$ ipython --no-banner

In [1]: import numpy as np

In [2]: np.set_printoptions(precision=2, suppress=True, linewidth=120)

In [3]: rnd = lambda a: np.round(a, 2) + 0

In [4]: data = np.loadtxt("w.csv", delimiter=",")

In [5]: data
Out[5]: 
array([[ 7.,  0., -4.,  4.,  2., -2., -4.,  2.,  2.,  2., -4.],
       [ 0.,  3.,  0.,  0.,  0.,  0.,  0.,  0.,  0.,  0.,  0.],
       [-4.,  0.,  7., -4., -2.,  2.,  4., -2., -2., -2.,  4.],
       [ 4.,  0., -4.,  7.,  2., -2., -4.,  2.,  2.,  2., -4.],
       [ 2.,  0., -2.,  2.,  4., -1., -2.,  1.,  1.,  1., -2.],
       [-2.,  0.,  2., -2., -1.,  4.,  2., -1., -1., -1.,  2.],
       [-4.,  0.,  4., -4., -2.,  2.,  7., -2., -2., -2.,  4.],
       [ 2.,  0., -2.,  2.,  1., -1., -2.,  4.,  1.,  1., -2.],
       [ 2.,  0., -2.,  2.,  1., -1., -2.,  1.,  4.,  1., -2.],
       [ 2.,  0., -2.,  2.,  1., -1., -2.,  1.,  1.,  4., -2.],
       [-4.,  0.,  4., -4., -2.,  2.,  4., -2., -2., -2.,  7.]])

In [6]: rnd(np.sort(np.linalg.eigvals(data).real))
Out[6]: array([ 3.,  3.,  3.,  3.,  3.,  3.,  3.,  3.,  3.,  3., 28.])

In [7]: data @ data
Out[7]: 
array([[ 133.,    0., -124.,  124.,   62.,  -62., -124.,   62.,   62.,   62., -124.],
       [   0.,    9.,    0.,    0.,    0.,    0.,    0.,    0.,    0.,    0.,    0.],
       [-124.,    0.,  133., -124.,  -62.,   62.,  124.,  -62.,  -62.,  -62.,  124.],
       [ 124.,    0., -124.,  133.,   62.,  -62., -124.,   62.,   62.,   62., -124.],
       [  62.,    0.,  -62.,   62.,   40.,  -31.,  -62.,   31.,   31.,   31.,  -62.],
       [ -62.,    0.,   62.,  -62.,  -31.,   40.,   62.,  -31.,  -31.,  -31.,   62.],
       [-124.,    0.,  124., -124.,  -62.,   62.,  133.,  -62.,  -62.,  -62.,  124.],
       [  62.,    0.,  -62.,   62.,   31.,  -31.,  -62.,   40.,   31.,   31.,  -62.],
       [  62.,    0.,  -62.,   62.,   31.,  -31.,  -62.,   31.,   40.,   31.,  -62.],
       [  62.,    0.,  -62.,   62.,   31.,  -31.,  -62.,   31.,   31.,   40.,  -62.],
       [-124.,    0.,  124., -124.,  -62.,   62.,  124.,  -62.,  -62.,  -62.,  133.]])
